% ipython --no-banner

In [1]: import numpy as np

In [2]: np.set_printoptions(precision=2, suppress=True, linewidth=160, floatmode="fixed")

In [3]: Y = np.array([[3, -3, -3], [-3, 3, 2], [-1, 0, 3]])

In [4]: E = Y - Y.T

In [5]: E
Out[5]: 
array([[ 0,  0, -2],
       [ 0,  0,  2],
       [ 2, -2,  0]])

In [6]: x0 = np.array([2, 0, 1])

In [7]: np.linalg.svd(E, compute_uv=False)
Out[7]: array([2.83, 2.83, 0.00])

In [8]: Q = np.linalg.solve(np.eye(3) - E, np.eye(3) + E)

In [9]: np.round(Q @ Q.T, 2) + 0
Out[9]: 
array([[1.00, 0.00, 0.00],
       [0.00, 1.00, 0.00],
       [0.00, 0.00, 1.00]])

In [10]: round(np.linalg.det(Q), 2)
Out[10]: np.float64(1.0)

In [11]: ang = np.radians(30)

In [12]: r_ = np.eye(3)

In [13]: r_[1, 1] = r_[2, 2] = np.cos(ang)

In [14]: r_[1, 2], r_[2, 1] = -np.sin(ang), np.sin(ang)

In [15]: r_
Out[15]: 
array([[ 1.00,  0.00,  0.00],
       [ 0.00,  0.87, -0.50],
       [ 0.00,  0.50,  0.87]])

In [16]: Y = E @ r_.T

In [17]: np.allclose(E @ E.T, Y @ Y.T)
Out[17]: True

In [18]: np.abs(Y - E).max(axis=0)
Out[18]: array([0.00, 1.00, 1.00])

In [19]: Y = E / np.sqrt((E ** 2).mean(axis=1, keepdims=True))

In [20]: Y[2]
Out[20]: array([ 1.22, -1.22,  0.00])

In [21]: np.linalg.matrix_rank(E - E.mean(axis=1, keepdims=True))
Out[21]: np.int64(2)

In [22]: E - E.mean(axis=1, keepdims=True)
Out[22]: 
array([[ 0.67,  0.67, -1.33],
       [-0.67, -0.67,  1.33],
       [ 2.00, -2.00,  0.00]])

In [23]: rank = np.linalg.matrix_rank(E)

In [24]: rank
Out[24]: np.int64(2)

In [25]: null = np.linalg.svd(E)[2][rank:].T

In [26]: null @ null.T
Out[26]: 
array([[0.50, 0.50, 0.00],
       [0.50, 0.50, 0.00],
       [0.00, 0.00, 0.00]])

In [27]: [int(np.linalg.matrix_rank(E[:i])) for i in range(1, len(E) + 1)]
Out[27]: [1, 1, 2]

In [28]: np.allclose(E @ null, 0)
Out[28]: True

In [29]: null.shape
Out[29]: (3, 1)

In [30]: [int(np.linalg.matrix_rank(E[:, :j + 1])) for j in range(3)]
Out[30]: [1, 1, 2]

In [31]: A = np.loadtxt("dump.csv", delimiter=",")

In [32]: A
Out[32]: 
array([[ 3.00,  3.00,  3.00,  2.00],
       [ 8.00,  6.00,  8.00,  2.00],
       [ 0.00,  0.00,  0.00,  2.00],
       [ 2.00,  0.00,  2.00,  2.00],
       [ 6.00,  3.00,  6.00,  2.00],
       [ 8.00,  6.00,  8.00,  2.00],
       [ 1.00,  0.00,  1.00,  2.00],
       [ 1.00,  0.00,  1.00,  2.00],
       [ 0.00,  0.00,  0.00,  2.00],
       [ 6.00,  6.00,  6.00,  2.00],
       [ 6.00,  6.00,  6.00,  2.00],
       [ 8.00,  6.00,  8.00,  2.00],
       [ 9.00,  6.00,  9.00,  2.00],
       [ 2.00,  0.00,  2.00,  2.00],
       [ 9.00,  6.00,  9.00,  2.00],
       [ 3.00,  3.00,  3.00,  2.00],
       [ 3.00,  3.00,  3.00,  2.00],
       [10.00,  9.00, 10.00,  2.00],
       [ 3.00,  3.00,  3.00,  2.00],
       [ 8.00,  6.00,  8.00,  2.00],
       [ 9.00,  9.00,  9.00,  2.00],
       [ 6.00,  3.00,  6.00,  2.00],
       [10.00,  9.00, 10.00,  2.00],
       [ 4.00,  3.00,  4.00,  2.00],
       [ 9.00,  9.00,  9.00,  2.00],
       [ 7.00,  6.00,  7.00,  2.00],
       [ 4.00,  3.00,  4.00,  2.00]])

In [33]: [round(float(x), 2) for x in np.linalg.svd(A, compute_uv=False)[:3]]
Out[33]: [53.66, 5.84, 4.06]

In [34]: np.argsort(-np.linalg.norm(A, axis=0).round(6), kind="stable")[:3]
Out[34]: array([0, 2, 1])

In [35]: round(np.linalg.norm(A, 2) / np.linalg.norm(A), 2)
Out[35]: np.float64(0.99)

In [36]: np.linalg.cond(A) > 100
Out[36]: np.True_

In [37]: rank = np.linalg.matrix_rank(A)

In [38]: rank
Out[38]: np.int64(3)

In [39]: null = np.linalg.svd(A)[2][rank:].T

In [40]: np.allclose(A @ null, 0)
Out[40]: True

In [41]: [int(np.linalg.matrix_rank(A[:i])) for i in range(1, len(A) + 1)]
Out[41]: 
[1,
 2,
 3,
 3,
 3,
 3,
 3,
 3,
 3,
 3,
 3,
 3,
 3,
 3,
 3,
 3,
 3,
 3,
 3,
 3,
 3,
 3,
 3,
 3,
 3,
 3,
 3]

In [42]: np.linalg.matrix_rank(A.T @ A), np.linalg.matrix_rank(A @ A.T)
Out[42]: (np.int64(3), np.int64(3))

In [43]: null.shape
Out[43]: (4, 1)

In [44]: [int(np.linalg.matrix_rank(A[:, :j + 1])) for j in range(4)]
Out[44]: [1, 2, 2, 3]

In [45]: np.round(null @ null.T, 2) + 0
Out[45]: 
array([[ 0.50,  0.00, -0.50,  0.00],
       [ 0.00,  0.00,  0.00,  0.00],
       [-0.50,  0.00,  0.50,  0.00],
       [ 0.00,  0.00,  0.00,  0.00]])

In [46]: W0 = np.load("sample2.npy")

In [47]: W0
Out[47]: 
array([[ -5,   1,  -3,   6],
       [  1,  -2, -12,   6],
       [ -8,  -8, -15,  15],
       [  1,   0, -16,   8],
       [ 10,   3, -24,   1],
       [ 18,  12, -33,  -2],
       [ 18,   7, -41,  -5],
       [ 12,   3, -32,   4],
       [ 12,   0, -23,   9],
       [  4,  -6, -24,  11],
       [  1, -10, -22,   2],
       [  8,  -9, -25,   2],
       [ 14,  -7, -28,   7],
       [  7,   1, -29,   4],
       [  8,   7, -33,   3],
       [ 11,   8, -25,   2],
       [ 18,  11, -32,  -4],
       [ 24,  18, -32, -11],
       [ 30,  11, -25, -15],
       [ 23,  12, -27, -16],
       [ 26,  11, -26, -23],
       [ 29,  11, -21, -31],
       [ 36,   8, -21, -40],
       [ 32,   2, -20, -33],
       [ 37,  -3, -22, -33],
       [ 31,  -8, -17, -29],
       [ 30, -11, -18, -32],
       [ 22,  -8, -27, -31],
       [ 30,  -7, -33, -25],
       [ 21,   1, -25, -19],
       [ 22,   3, -24, -17],
       [ 17,   6, -15, -11],
       [ 15,  10, -21, -11]])

In [48]: x0 = np.array([2, 1, 1, 3])

In [49]: rhs = W0 @ x0

In [50]: np.round(np.linalg.pinv(W0) @ W0, 2) + 0
Out[50]: 
array([[1.00, 0.00, 0.00, 0.00],
       [0.00, 1.00, 0.00, 0.00],
       [0.00, 0.00, 1.00, 0.00],
       [0.00, 0.00, 0.00, 1.00]])

In [51]: np.linalg.solve(W0.T @ W0, W0.T @ rhs)
Out[51]: array([2.00, 1.00, 1.00, 3.00])

In [52]: rng = np.random.default_rng(431575)

In [53]: rhs = rhs + 0.3 * rng.normal(size=33)

In [54]: rhs
Out[54]: 
array([  5.66,   6.68,   6.06,   9.77,   1.65,   8.84, -13.20,   6.45,  28.12,  11.46, -23.93, -12.02,  13.92,  -2.21,  -0.97,  11.20,   2.24,   1.00,   1.02,
       -17.04, -32.25, -45.58, -60.90, -53.45, -50.11, -49.95, -65.14, -83.78, -55.00, -38.91, -28.04,  -8.11, -13.66])

In [55]: b, *_ = np.linalg.lstsq(W0, rhs)

In [56]: np.round(W0.T @ (rhs - W0 @ b), 2) + 0
Out[56]: array([0.00, 0.00, 0.00, 0.00])

In [57]: round(np.linalg.norm(rhs - W0 @ b), 2)
Out[57]: np.float64(1.57)

In [58]: [round(float(np.linalg.norm(np.linalg.solve(W0.T @ W0 + lam * np.eye(4), W0.T @ rhs))), 2) for lam in (0, 1, 10, 100)]
Out[58]: [3.87, 3.86, 3.77, 3.1]

In [59]: cen = (W0 - W0.mean(axis=0)) / W0.std(axis=0)

In [60]: np.argwhere(np.abs(cen) > 2)
Out[60]: 
array([[ 0,  2],
       [ 2,  0],
       [ 6,  2],
       [17,  1]])

In [61]: b = np.linalg.lstsq(np.delete(cen, 2, axis=1), cen[:, 2])[0]

In [62]: np.round(1 - np.var(cen[:, 2] - np.delete(cen, 2, axis=1) @ b), 2)
Out[62]: np.float64(0.39)

In [63]: b
Out[63]: array([-1.37, -0.09, -1.24])

In [64]: def softmax(z):
    ...:     e = np.exp(z - z.max(axis=-1, keepdims=True))
    ...:     return e / e.sum(axis=-1, keepdims=True)
    ...: 

In [65]: softmax(W0).sum(axis=1)
Out[65]: 
array([1.00, 1.00, 1.00, 1.00, 1.00, 1.00, 1.00, 1.00, 1.00, 1.00, 1.00, 1.00, 1.00, 1.00, 1.00, 1.00, 1.00, 1.00, 1.00, 1.00, 1.00, 1.00, 1.00, 1.00, 1.00,
       1.00, 1.00, 1.00, 1.00, 1.00, 1.00, 1.00, 1.00])

In [66]: np.round(softmax(W0[14] + 5), 2) + 0
Out[66]: array([0.73, 0.27, 0.00, 0.00])

In [67]: S = W0 @ W0.T / np.sqrt(4)

In [68]: softmax(S).round(6).argmax(axis=1)
Out[68]: array([ 2,  6,  2,  6,  6,  6,  6,  6,  6,  6,  6,  6,  6,  6,  6,  6,  6, 22, 22, 22, 22, 22, 22, 22, 22, 22, 22, 22, 22, 22, 22, 22, 22])

In [69]: Q, r_ = np.linalg.qr(W0)

In [70]: r_
Out[70]: 
array([[ 117.72,   15.88, -119.45,  -90.44],
       [   0.00,   43.37,   -6.70,   10.03],
       [   0.00,    0.00,   79.91,  -41.46],
       [   0.00,    0.00,    0.00,  -30.42]])

In [71]: Q.shape, r_.shape
Out[71]: ((33, 4), (4, 4))

In [72]: C2 = np.cov(W0, rowvar=False)

In [73]: np.argsort(-W0.std(axis=0).round(6), kind="stable")
Out[73]: array([3, 0, 1, 2])

In [74]: np.median(W0, axis=0)
Out[74]: array([ 18.00,   2.00, -24.00,  -5.00])

In [75]: W0.std(axis=0)
Out[75]: array([11.71,  7.78,  7.26, 15.62])

In [76]: np.corrcoef(W0.T)
Out[76]: 
array([[ 1.00,  0.25, -0.27, -0.91],
       [ 0.25,  1.00, -0.31, -0.09],
       [-0.27, -0.31,  1.00,  0.01],
       [-0.91, -0.09,  0.01,  1.00]])

In [77]: np.linalg.eigvalsh(C2)[::-1]
Out[77]: array([378.44,  81.28,  41.01,   8.89])

In [78]: C2.shape
Out[78]: (4, 4)
